% ipython --no-banner

In [1]: import numpy as np

In [2]: np.set_printoptions(precision=2, suppress=True, linewidth=100, floatmode="fixed")

In [3]: def rd(a):
   ...:     return np.round(a, 2) + 0
   ...: 

In [4]: F = np.load("mat.npy")

In [5]: print(F)
[[ 1.10 -1.40  0.90  0.60  0.90 -0.70  2.20  0.40  0.60  0.20 14.00  1.00]
 [-0.30 -1.70 -0.40 -0.70  0.90  1.10  0.00 -0.90  0.50  0.70  4.00  0.10]
 [ 0.00 -0.60  0.20 -0.30 -1.80 -0.40 -0.60  0.80  0.20 -1.00 -4.00  0.00]
 [ 0.50 -0.20  2.30  0.20 -0.20 -0.70  1.40  1.50 -0.60  0.70  3.00  0.50]
 [ 1.20 -0.80 -0.70  0.40 -1.00  1.10 -0.10 -0.70  0.60 -0.20 -3.00  0.10]
 [ 1.00  0.40  1.40  1.60 -1.60 -2.00  0.40 -3.70  2.40  1.70 18.00 -0.80]
 [-0.90 -0.80 -0.10  1.90 -0.30  0.10 -0.20  0.60 -1.40  1.60 -1.00  0.20]
 [ 0.30 -1.20  1.10 -0.60  0.20 -0.60 -0.10  0.70  1.10  1.30  8.00  1.60]
 [-0.10  2.20 -0.20  0.10  0.80 -1.80 -0.10 -0.10 -0.20  0.90 13.00 -0.90]
 [-1.00 -0.60 -0.90 -0.80  0.20  1.70  0.00 -0.10  2.00  0.70 -8.00  0.90]]

In [6]: W = np.array([[7, -7, -3],
   ...:     [-7, -7, 1],
   ...:     [2, 5, 2],
   ...:     [8, 2, 1],
   ...:     [5, -2, 8],
   ...:     [7, -3, -5],
   ...:     [-1, 7, 4],
   ...:     [0, -7, -2],
   ...:     [-9, -1, 5],
   ...:     [-3, 5, -1],
   ...:     [8, -9, -9],
   ...:     [-4, 7, 7]])

In [7]: b = np.array([2, 0, 0])

In [8]: H = np.maximum(F @ W + b, 0)

In [9]: print(np.linalg.matrix_rank(H))
3

In [10]: print((H > 0).astype(int))
[[1 0 0]
 [1 0 0]
 [0 1 1]
 [1 0 0]
 [0 1 1]
 [1 0 0]
 [1 1 1]
 [1 0 0]
 [1 0 0]
 [0 1 1]]

In [11]: basis = np.array([[5, 3], [-2, -2], [-1, -4]])

In [12]: print((H @ basis).round(6).argmax(axis=1))
[0 0 0 0 0 0 0 0 0 0]

In [13]: def softmax(z):
    ...:     e = np.exp(z - z.max(axis=-1, keepdims=True))
    ...:     return e / e.sum(axis=-1, keepdims=True)
    ...: 

In [14]: print(rd(softmax(F).sum(axis=1)))
[1.00 1.00 1.00 1.00 1.00 1.00 1.00 1.00 1.00 1.00]

In [15]: print(rd(softmax(10 * F[1])))
[0.00 0.00 0.00 0.00 0.00 0.00 0.00 0.00 0.00 0.00 1.00 0.00]

In [16]: att = F @ F.T / np.sqrt(12)

In [17]: print(rd(softmax(att)))
[[0.00 0.00 0.00 0.00 0.00 1.00 0.00 0.00 0.00 0.00]
 [0.02 0.00 0.00 0.00 0.00 0.98 0.00 0.00 0.00 0.00]
 [0.00 0.00 0.07 0.00 0.01 0.00 0.00 0.00 0.00 0.93]
 [0.20 0.00 0.00 0.00 0.00 0.79 0.00 0.00 0.01 0.00]
 [0.00 0.00 0.02 0.00 0.03 0.00 0.00 0.00 0.00 0.94]
 [0.00 0.00 0.00 0.00 0.00 1.00 0.00 0.00 0.00 0.00]
 [0.00 0.01 0.07 0.02 0.05 0.00 0.67 0.00 0.00 0.18]
 [0.00 0.00 0.00 0.00 0.00 1.00 0.00 0.00 0.00 0.00]
 [0.00 0.00 0.00 0.00 0.00 1.00 0.00 0.00 0.00 0.00]
 [0.00 0.00 0.00 0.00 0.00 0.00 0.00 0.00 0.00 1.00]]

In [18]: print(rd(softmax(att + np.triu(np.full(att.shape, -np.inf), 1))))
[[1.00 0.00 0.00 0.00 0.00 0.00 0.00 0.00 0.00 0.00]
 [1.00 0.00 0.00 0.00 0.00 0.00 0.00 0.00 0.00 0.00]
 [0.00 0.00 1.00 0.00 0.00 0.00 0.00 0.00 0.00 0.00]
 [1.00 0.00 0.00 0.00 0.00 0.00 0.00 0.00 0.00 0.00]
 [0.00 0.00 0.40 0.00 0.60 0.00 0.00 0.00 0.00 0.00]
 [0.00 0.00 0.00 0.00 0.00 1.00 0.00 0.00 0.00 0.00]
 [0.00 0.01 0.08 0.03 0.06 0.00 0.82 0.00 0.00 0.00]
 [0.00 0.00 0.00 0.00 0.00 1.00 0.00 0.00 0.00 0.00]
 [0.00 0.00 0.00 0.00 0.00 1.00 0.00 0.00 0.00 0.00]
 [0.00 0.00 0.00 0.00 0.00 0.00 0.00 0.00 0.00 1.00]]

In [19]: print(rd(softmax(att)[1] @ F))
[ 1.00  0.37  1.39  1.58 -1.55 -1.98  0.43 -3.62  2.36  1.67 17.92 -0.77]
